% python3 -q
>>> import numpy as np
>>> np.set_printoptions(precision=2, suppress=True, linewidth=160, floatmode="fixed")
>>> def tidy(a):
...     return np.round(a, 2) + 0
... 
>>> Y = np.array([[1, -2], [1, 0], [-2, 1]])
>>> m1 = np.tile(Y, (2, 3))
>>> print(m1)
[[ 1 -2  1 -2  1 -2]
 [ 1  0  1  0  1  0]
 [-2  1 -2  1 -2  1]
 [ 1 -2  1 -2  1 -2]
 [ 1  0  1  0  1  0]
 [-2  1 -2  1 -2  1]]
>>> left, sv, VT = np.linalg.svd(m1)
>>> V = VT[:(sv > 1e-8).sum()]
>>> rng = np.random.default_rng(76768)
>>> vec = m1[0] + 4 * m1[2] + rng.integers(2) * np.eye(6)[5]
>>> print(vec)
[-7.00  2.00 -7.00  2.00 -7.00  2.00]
>>> print(tidy(np.diag(V.T @ V)))
[0.33 0.33 0.33 0.33 0.33 0.33]
>>> print(np.linalg.matrix_rank(np.vstack([m1, vec])))
2
>>> print(tidy(V.T @ V))
[[0.33 0.00 0.33 0.00 0.33 0.00]
 [0.00 0.33 0.00 0.33 0.00 0.33]
 [0.33 0.00 0.33 0.00 0.33 0.00]
 [0.00 0.33 0.00 0.33 0.00 0.33]
 [0.33 0.00 0.33 0.00 0.33 0.00]
 [0.00 0.33 0.00 0.33 0.00 0.33]]
>>> print(np.allclose(V.T @ V @ vec, vec))
True
>>> K = np.load("block6.npy")
>>> print(K)
[[2 2 1 1 2 0 0]
 [1 5 3 5 0 5 5]
 [1 4 3 2 5 2 2]
 [4 0 5 2 3 1 2]
 [1 2 5 3 3 0 1]
 [3 3 5 1 4 2 3]
 [1 1 5 3 3 3 1]]
>>> Y = K / np.sqrt((K ** 2).mean(axis=1, keepdims=True))
>>> print(np.linalg.matrix_rank(Y) == np.linalg.matrix_rank(K))
True
>>> print(tidy(np.linalg.norm(Y, axis=1)))
[2.65 2.65 2.65 2.65 2.65 2.65 2.65]
>>> print(tidy(np.trace(np.linalg.pinv(m1) @ m1)))
2.0
>>> print(np.abs(np.diag(np.linalg.qr(m1)[1])) > 1e-9)
[ True  True False False False False]
>>> print(np.allclose(m1[:-1].T @ np.linalg.lstsq(m1[:-1].T, m1[-1])[0], m1[-1]))
True
>>> print(np.linalg.lstsq(m1[:-1].T, m1[-1])[2])
2
>>> print(tidy(m1 @ np.linalg.pinv(m1) @ m1))
[[ 1.00 -2.00  1.00 -2.00  1.00 -2.00]
 [ 1.00  0.00  1.00  0.00  1.00  0.00]
 [-2.00  1.00 -2.00  1.00 -2.00  1.00]
 [ 1.00 -2.00  1.00 -2.00  1.00 -2.00]
 [ 1.00  0.00  1.00  0.00  1.00  0.00]
 [-2.00  1.00 -2.00  1.00 -2.00  1.00]]
